$ ipython --no-banner

In [1]: import numpy as np

In [2]: np.set_printoptions(precision=2, suppress=True, linewidth=120, sign=" ")

In [3]: def rnd(a):
   ...:     return np.round(a, 2) + 0
   ...: 

In [4]: X = np.diag(np.array([-7, -5, -5, 6]))

In [5]: X
Out[5]: 
array([[-7,  0,  0,  0],
       [ 0, -5,  0,  0],
       [ 0,  0, -5,  0],
       [ 0,  0,  0,  6]])

In [6]: rnd(np.linalg.det(X[::-1]))
Out[6]: np.float64(-1050.0)

In [7]: np.kron(np.eye(2, dtype=int), X)
Out[7]: 
array([[-7,  0,  0,  0,  0,  0,  0,  0],
       [ 0, -5,  0,  0,  0,  0,  0,  0],
       [ 0,  0, -5,  0,  0,  0,  0,  0],
       [ 0,  0,  0,  6,  0,  0,  0,  0],
       [ 0,  0,  0,  0, -7,  0,  0,  0],
       [ 0,  0,  0,  0,  0, -5,  0,  0],
       [ 0,  0,  0,  0,  0,  0, -5,  0],
       [ 0,  0,  0,  0,  0,  0,  0,  6]])

In [8]: np.einsum("ij,ji->", X, X)
Out[8]: np.int64(135)

In [9]: rnd(np.linalg.det(X.T))
Out[9]: np.float64(-1050.0)

In [10]: w, vecs = np.linalg.eigh(X)

In [11]: x0 = np.array([3, -3, 2, 2])

In [12]: np.abs(X).sum(axis=1).max(), np.abs(w).max()
Out[12]: (np.int64(7), np.float64(7.0))

In [13]: x0 @ X @ x0
Out[13]: np.int64(-104)

In [14]: print(vecs * np.maximum(w, 0) @ vecs.T)
[[ 0.  0.  0.  0.]
 [ 0.  0.  0.  0.]
 [ 0.  0.  0.  0.]
 [ 0.  0.  0.  6.]]

In [15]: vecs * np.abs(w) @ vecs.T
Out[15]: 
array([[ 7.,  0.,  0.,  0.],
       [ 0.,  5.,  0.,  0.],
       [ 0.,  0.,  5.,  0.],
       [ 0.,  0.,  0.,  6.]])

In [16]: rnd(np.linalg.eigvalsh(X).min())
Out[16]: np.float64(-7.0)

In [17]: M = np.load("case9.npy")

In [18]: print(M)
[[ 1  1 -1 -1 -1 -1  1  1]
 [ 1  1  1  1 -1 -1 -1 -1]
 [ 1 -1 -1  1  1 -1 -1  1]
 [ 1 -1  1 -1  1 -1  1 -1]]

In [19]: x0 = np.array([-1, 1, 0, -1, 0, 1, 0, 2])

In [20]: M @ np.ones(8)
Out[20]: array([ 0.,  0.,  0.,  0.])

In [21]: np.einsum("ij,j->i", M, x0)
Out[21]: array([ 2, -4, -2, -4])

In [22]: (M * x0).sum(axis=1)
Out[22]: array([ 2, -4, -2, -4])

In [23]: np.sign((M @ x0).round(6))
Out[23]: array([ 1, -1, -1, -1])

In [24]: f, g = M[3], M[2]

In [25]: f @ g
Out[25]: np.int64(0)

In [26]: f @ f
Out[26]: np.int64(8)

In [27]: p = (f @ g) / (f @ f) * f

In [28]: (g - p) @ f
Out[28]: np.float64(0.0)

In [29]: print(rnd(np.linalg.norm(f + g) ** 2 + np.linalg.norm(f - g) ** 2))
32.0

In [30]: print(np.outer(f, g))
[[ 1 -1 -1  1  1 -1 -1  1]
 [-1  1  1 -1 -1  1  1 -1]
 [ 1 -1 -1  1  1 -1 -1  1]
 [-1  1  1 -1 -1  1  1 -1]
 [ 1 -1 -1  1  1 -1 -1  1]
 [-1  1  1 -1 -1  1  1 -1]
 [ 1 -1 -1  1  1 -1 -1  1]
 [-1  1  1 -1 -1  1  1 -1]]

In [31]: A2 = M / np.sqrt((M ** 2).mean(axis=1, keepdims=True))

In [32]: rnd(np.linalg.norm(A2, axis=1))
Out[32]: array([ 2.83,  2.83,  2.83,  2.83])

In [33]: np.linalg.matrix_rank(M - M.mean(axis=1, keepdims=True))
Out[33]: np.int64(4)

In [34]: M - M.mean(axis=1, keepdims=True)
Out[34]: 
array([[ 1.,  1., -1., -1., -1., -1.,  1.,  1.],
       [ 1.,  1.,  1.,  1., -1., -1., -1., -1.],
       [ 1., -1., -1.,  1.,  1., -1., -1.,  1.],
       [ 1., -1.,  1., -1.,  1., -1.,  1., -1.]])

In [35]: x0 = np.array([2, 3, 1, -1, 5, 0, -3, 1])

In [36]: a = np.maximum(M @ x0, 0)

In [37]: print(np.maximum(M @ (3 * x0), 0))
[  0   6  18   6]

In [38]: a
Out[38]: array([ 0,  2,  6,  2])

In [39]: T = np.stack([M, -3 * M, M[::-1]])

In [40]: (T @ M.T).shape
Out[40]: (3, 4, 4)

In [41]: rnd(np.linalg.norm(T, axis=(1, 2)))
Out[41]: array([  5.66,  16.97,   5.66])

In [42]: T.shape
Out[42]: (3, 4, 8)
